$ ipython --no-banner

In [1]: import numpy as np

In [2]: np.set_printoptions(precision=2, suppress=True, linewidth=100, floatmode="fixed")

In [3]: rnd = lambda a: np.round(a, 2) + 0

In [4]: W0 = np.load("sample14.npy")

In [5]: W0
Out[5]: 
array([[  0,   0,   0,   0],
       [-10, -10, -10,   6],
       [ 15,  15,  15,  -9],
       [-15, -15, -15,   9]])

In [6]: # rank 1

In [7]: f = np.array([-2, 2, 2])

In [8]: np.polyval(f, W0[2])
Out[8]: array([-418, -418, -418, -178])

In [9]: np.cross(W0[2, :3], W0[1, :3])
Out[9]: array([0, 0, 0])

In [10]: np.array([np.convolve(row, f, "same") for row in W0])
Out[10]: 
array([[  0,   0,   0,   0],
       [  0, -20, -52,  -8],
       [  0,  30,  78,  12],
       [  0, -30, -78, -12]])

In [11]: (W0 + W0.T) / 2
Out[11]: 
array([[  0.00,  -5.00,   7.50,  -7.50],
       [ -5.00, -10.00,   2.50,  -4.50],
       [  7.50,   2.50,  15.00, -12.00],
       [ -7.50,  -4.50, -12.00,   9.00]])

In [12]: np.trace(W0)
Out[12]: np.int64(14)

In [13]: np.allclose(W0 @ W0.T, W0.T @ W0)
Out[13]: False

In [14]: rnd(np.sort(np.abs(np.linalg.eigvals(W0))))
Out[14]: array([ 0.00,  0.00,  0.00, 14.00])

In [15]: (W0 - W0.T) / 2
Out[15]: 
array([[  0.00,   5.00,  -7.50,   7.50],
       [ -5.00,   0.00, -12.50,  10.50],
       [  7.50,  12.50,   0.00,   3.00],
       [ -7.50, -10.50,  -3.00,   0.00]])

In [16]: W0 @ W0
Out[16]: 
array([[   0,    0,    0,    0],
       [-140, -140, -140,   84],
       [ 210,  210,  210, -126],
       [-210, -210, -210,  126]])

In [17]: rank = np.linalg.matrix_rank(W0)

In [18]: rank
Out[18]: np.int64(1)

In [19]: N = np.linalg.svd(W0)[2][rank:].T

In [20]: N.shape
Out[20]: (4, 3)

In [21]: [int(np.linalg.matrix_rank(W0[:i])) for i in range(1, len(W0) + 1)]
Out[21]: [0, 1, 1, 1]

In [22]: np.allclose(W0 @ N, 0)
Out[22]: True

In [23]: [int(np.linalg.matrix_rank(W0[:, :j + 1])) for j in range(4)]
Out[23]: [1, 1, 1, 1]

In [24]: G = W0.T @ W0

In [25]: G
Out[25]: 
array([[ 550,  550,  550, -330],
       [ 550,  550,  550, -330],
       [ 550,  550,  550, -330],
       [-330, -330, -330,  198]])

In [26]: np.diag(G)
Out[26]: array([550, 550, 550, 198])

In [27]: rnd(np.linalg.svd(W0, compute_uv=False) ** 2)
Out[27]: array([1848.00,    0.00,    0.00,    0.00])

In [28]: X = np.array([[-1, -1, 1], [-1, -2, -1], [-2, 0, 1]])

In [29]: X
Out[29]: 
array([[-1, -1,  1],
       [-1, -2, -1],
       [-2,  0,  1]])

In [30]: P = np.triu(np.array([[0, 1, -3], [1, -5, 1], [-4, -2, 4]]), 1) + np.eye(3)

In [31]: B = P @ X @ np.linalg.inv(P)

In [32]: P @ X - X @ P
Out[32]: 
array([[ 5.00, -1.00, -6.00],
       [-2.00,  1.00,  0.00],
       [ 0.00,  2.00, -6.00]])

In [33]: np.trace(B), np.trace(X)
Out[33]: (np.float64(-2.0), np.int64(-2))

In [34]: np.linalg.matrix_rank(B)
Out[34]: np.int64(3)

In [35]: G = X.T @ X

In [36]: rnd(np.linalg.svd(X, compute_uv=False) ** 2)
Out[36]: array([8.70, 4.69, 0.61])

In [37]: np.trace(G), (X ** 2).sum()
Out[37]: (np.int64(14), np.int64(14))

In [38]: np.linalg.matrix_rank(G)
Out[38]: np.int64(3)

In [39]: (X @ X.T).shape
Out[39]: (3, 3)

In [40]: rnd(np.linalg.eigvalsh(G)[::-1])
Out[40]: array([8.70, 4.69, 0.61])

In [41]: np.einsum("ij,ji->", X, X)
Out[41]: np.int64(4)

In [42]: rnd(np.linalg.eigvals(X).sum().real)
Out[42]: np.float64(-2.0)

In [43]: rnd(np.poly(X))
Out[43]: array([1.00, 2.00, 0.00, 5.00])

In [44]: f = np.array([0, -1, -1])

In [45]: B = X + np.outer(f, np.eye(3)[2])

In [46]: np.linalg.matrix_rank(B - X)
Out[46]: np.int64(1)

In [47]: rnd(np.linalg.det(B) / np.linalg.det(X)), rnd(1 + np.linalg.solve(X, f)[2])
Out[47]: (np.float64(1.6), np.float64(1.6))

In [48]: np.linalg.matrix_power(X, 4)
Out[48]: 
array([[15, 17, -1],
       [25, 40,  5],
       [10,  8,  1]])

In [49]: rnd(np.linalg.det(X))
Out[49]: np.float64(-5.0)

In [50]: (X + X.T) / 2
Out[50]: 
array([[-1.00, -1.00, -0.50],
       [-1.00, -2.00, -0.50],
       [-0.50, -0.50,  1.00]])

In [51]: np.allclose(X @ X.T, X.T @ X)
Out[51]: False

In [52]: np.allclose(X, X.T)
Out[52]: False

In [53]: E = np.load("layer0.npy")

In [54]: E
Out[54]: 
array([[ 1,  0,  0,  0],
       [ 1,  1,  0,  0],
       [-3,  3,  1,  0],
       [ 0,  1,  0,  1]])

In [55]: # triangular

In [56]: left, sv, VT = np.linalg.svd(E, full_matrices=False)

In [57]: rnd(left.T @ left)
Out[57]: 
array([[1.00, 0.00, 0.00, 0.00],
       [0.00, 1.00, 0.00, 0.00],
       [0.00, 0.00, 1.00, 0.00],
       [0.00, 0.00, 0.00, 1.00]])

In [58]: np.abs(left[:, 0]).round(6).argmax()
Out[58]: np.int64(2)

In [59]: rnd(np.cumsum(sv ** 2) / np.sum(sv ** 2))
Out[59]: array([0.83, 0.97, 1.00, 1.00])

In [60]: np.allclose(left * sv @ VT, E)
Out[60]: True

In [61]: left.shape, sv.shape, VT.shape
Out[61]: ((4, 4), (4,), (4, 4))
